>>> import numpy as np
>>> from numpy import linalg as LA
>>> np.set_printoptions(precision=2, suppress=True, linewidth=200, floatmode="fixed")
>>> tidy = lambda a: np.round(a, 2) + 0
>>> M = np.loadtxt("arr.csv", delimiter=",")
>>> M
array([[-2.00,  3.00, -1.00,  1.00, -3.00,  0.00,  2.00, -2.00,  3.00,  3.00],
       [ 3.00, -2.00,  3.00, -1.00,  1.00, -3.00,  0.00,  2.00, -2.00,  3.00],
       [ 3.00,  3.00, -2.00,  3.00, -1.00,  1.00, -3.00,  0.00,  2.00, -2.00],
       [-2.00,  3.00,  3.00, -2.00,  3.00, -1.00,  1.00, -3.00,  0.00,  2.00],
       [ 2.00, -2.00,  3.00,  3.00, -2.00,  3.00, -1.00,  1.00, -3.00,  0.00],
       [ 0.00,  2.00, -2.00,  3.00,  3.00, -2.00,  3.00, -1.00,  1.00, -3.00],
       [-3.00,  0.00,  2.00, -2.00,  3.00,  3.00, -2.00,  3.00, -1.00,  1.00],
       [ 1.00, -3.00,  0.00,  2.00, -2.00,  3.00,  3.00, -2.00,  3.00, -1.00],
       [-1.00,  1.00, -3.00,  0.00,  2.00, -2.00,  3.00,  3.00, -2.00,  3.00],
       [ 3.00, -1.00,  1.00, -3.00,  0.00,  2.00, -2.00,  3.00,  3.00, -2.00]])
>>> th = np.radians(15)
>>> R = np.eye(10)
>>> R[2, 2] = R[0, 0] = np.cos(th)
>>> R[2, 0], R[0, 2] = -np.sin(th), np.sin(th)
>>> tidy(R)
array([[ 0.97,  0.00,  0.26,  0.00,  0.00,  0.00,  0.00,  0.00,  0.00,  0.00],
       [ 0.00,  1.00,  0.00,  0.00,  0.00,  0.00,  0.00,  0.00,  0.00,  0.00],
       [-0.26,  0.00,  0.97,  0.00,  0.00,  0.00,  0.00,  0.00,  0.00,  0.00],
       [ 0.00,  0.00,  0.00,  1.00,  0.00,  0.00,  0.00,  0.00,  0.00,  0.00],
       [ 0.00,  0.00,  0.00,  0.00,  1.00,  0.00,  0.00,  0.00,  0.00,  0.00],
       [ 0.00,  0.00,  0.00,  0.00,  0.00,  1.00,  0.00,  0.00,  0.00,  0.00],
       [ 0.00,  0.00,  0.00,  0.00,  0.00,  0.00,  1.00,  0.00,  0.00,  0.00],
       [ 0.00,  0.00,  0.00,  0.00,  0.00,  0.00,  0.00,  1.00,  0.00,  0.00],
       [ 0.00,  0.00,  0.00,  0.00,  0.00,  0.00,  0.00,  0.00,  1.00,  0.00],
       [ 0.00,  0.00,  0.00,  0.00,  0.00,  0.00,  0.00,  0.00,  0.00,  1.00]])
>>> M2 = M @ R.T
>>> np.allclose(M @ M.T, M2 @ M2.T)
True
>>> tidy(LA.det(R)), tidy(np.trace(R))
(np.float64(1.0), np.float64(9.93))
>>> blk = np.stack([M, -2 * M, M[::-1]])
>>> blk.sum(axis=0)
array([[ 5.00, -4.00,  2.00, -4.00,  3.00,  2.00, -4.00,  5.00,  0.00, -5.00],
       [-4.00,  3.00, -6.00,  1.00,  1.00,  1.00,  3.00,  1.00,  0.00,  0.00],
       [-2.00, -6.00,  2.00, -1.00, -1.00,  2.00,  6.00, -2.00,  1.00,  1.00],
       [-1.00, -3.00, -1.00,  0.00,  0.00,  4.00, -3.00,  6.00, -1.00, -1.00],
       [-2.00,  4.00, -5.00,  0.00,  5.00, -5.00,  4.00, -2.00,  4.00, -3.00],
       [ 2.00, -4.00,  5.00,  0.00, -5.00,  5.00, -4.00,  2.00, -4.00,  3.00],
       [ 1.00,  3.00,  1.00,  0.00,  0.00, -4.00,  3.00, -6.00,  1.00,  1.00],
       [ 2.00,  6.00, -2.00,  1.00,  1.00, -2.00, -6.00,  2.00, -1.00, -1.00],
       [ 4.00, -3.00,  6.00, -1.00, -1.00, -1.00, -3.00, -1.00,  0.00,  0.00],
       [-5.00,  4.00, -2.00,  4.00, -3.00, -2.00,  4.00, -5.00,  0.00,  5.00]])
>>> LA.matrix_rank(blk.reshape(3, -1))
np.int64(2)
>>> print((blk @ M.T).shape)
(3, 10, 10)
>>> E = np.load("out9.npy")
>>> print(E)
[[1.00 0.50 0.25 0.12 0.06 0.03]
 [0.50 1.00 0.50 0.25 0.12 0.06]
 [0.25 0.50 1.00 0.50 0.25 0.12]
 [0.12 0.25 0.50 1.00 0.50 0.25]
 [0.06 0.12 0.25 0.50 1.00 0.50]
 [0.03 0.06 0.12 0.25 0.50 1.00]]
>>> low = LA.cholesky(E)
>>> print(LA.eigvalsh(E).min() > 0)
True
>>> tidy(low @ low.T)
array([[1.00, 0.50, 0.25, 0.12, 0.06, 0.03],
       [0.50, 1.00, 0.50, 0.25, 0.12, 0.06],
       [0.25, 0.50, 1.00, 0.50, 0.25, 0.12],
       [0.12, 0.25, 0.50, 1.00, 0.50, 0.25],
       [0.06, 0.12, 0.25, 0.50, 1.00, 0.50],
       [0.03, 0.06, 0.12, 0.25, 0.50, 1.00]])
>>> tidy(low)
array([[1.00, 0.00, 0.00, 0.00, 0.00, 0.00],
       [0.50, 0.87, 0.00, 0.00, 0.00, 0.00],
       [0.25, 0.43, 0.87, 0.00, 0.00, 0.00],
       [0.12, 0.22, 0.43, 0.87, 0.00, 0.00],
       [0.06, 0.10, 0.22, 0.43, 0.87, 0.00],
       [0.03, 0.05, 0.10, 0.22, 0.43, 0.87]])
